$ ipython --no-banner

In [1]: import numpy as np

In [2]: from numpy import linalg as LA

In [3]: np.set_printoptions(precision=2, suppress=True, linewidth=200)

In [4]: M = np.loadtxt("sample11.csv", delimiter=",")

In [5]: M
Out[5]: 
array([[-1.,  0.,  1.,  2.,  3.,  4.,  5.],
       [ 6.,  7.,  8.,  9., 10., 11., 12.],
       [13., 14., 15., 16., 17., 18., 19.],
       [20., 21., 22., 23., 24., 25., 26.],
       [27., 28., 29., 30., 31., 32., 33.],
       [34., 35., 36., 37., 38., 39., 40.]])

In [6]: LA.lstsq(M[:-1].T, M[-1])[2]
Out[6]: np.int32(2)

In [7]: np.round(np.trace(LA.pinv(M) @ M), 2)
Out[7]: np.float64(2.0)

In [8]: np.unique(M.round(6), axis=0).shape
Out[8]: (6, 7)

In [9]: A = np.load("a.npy")

In [10]: A
Out[10]: 
array([[ 0.9,  1. , -1.4, -1.2, -0.7,  0.9],
       [ 0. ,  0. ,  1. , -0.4,  0. ,  1.2],
       [-0.1, -0.6, -0.2, -1.1,  1.4, -1.4],
       [-0.5,  0. , -0.2,  0.5, -1.7,  2.2],
       [ 1. ,  0.9,  0.4,  0.7, -0.6,  0.5],
       [ 0.3, -0.1, -0.8,  0.2,  0.8, -1.2],
       [-1.7,  0.5, -0.3,  0.3, -0.1,  0.5],
       [ 1.5, -1. , -0.5,  1.3,  1.8,  0.2],
       [-0.3,  0. , -0.8,  0.2,  1. ,  0.1]])

In [11]: round(LA.norm(A, 2), 2)
Out[11]: np.float64(4.45)

In [12]: LA.norm(A, axis=1)
Out[12]: array([2.55, 1.61, 2.35, 2.88, 1.75, 1.69, 1.89, 2.91, 1.33])

In [13]: LA.norm(A, axis=0)
Out[13]: array([2.72, 1.85, 2.2 , 2.33, 3.25, 3.32])

In [14]: O, Rm = LA.qr(A)

In [15]: np.round(abs(Rm[0, 0]), 2), round(float(LA.norm(A[:, 0])), 2)
Out[15]: (np.float64(2.72), 2.72)

In [16]: np.round(O @ Rm, 2) + 0
Out[16]: 
array([[ 0.9,  1. , -1.4, -1.2, -0.7,  0.9],
       [ 0. ,  0. ,  1. , -0.4,  0. ,  1.2],
       [-0.1, -0.6, -0.2, -1.1,  1.4, -1.4],
       [-0.5,  0. , -0.2,  0.5, -1.7,  2.2],
       [ 1. ,  0.9,  0.4,  0.7, -0.6,  0.5],
       [ 0.3, -0.1, -0.8,  0.2,  0.8, -1.2],
       [-1.7,  0.5, -0.3,  0.3, -0.1,  0.5],
       [ 1.5, -1. , -0.5,  1.3,  1.8,  0.2],
       [-0.3,  0. , -0.8,  0.2,  1. ,  0.1]])

In [17]: np.trace(O @ O.T)
Out[17]: np.float64(6.0)

In [18]: vec = np.array([0, 1, 2, 0, 3, 0])

In [19]: target = A @ vec

In [20]: coef, lr = np.zeros(6), 1 / LA.norm(A, 2) ** 2

In [21]: for i in range(30):
    ...:     coef -= lr * A.T @ (A @ coef - target)
    ...:     if i % 10 == 0: print(i, round(LA.norm(A @ coef - target), 2))
    ...: 
0 4.06
10 1.65
20 0.89

In [22]: np.round(LA.cond(A), 2)
Out[22]: np.float64(4.17)
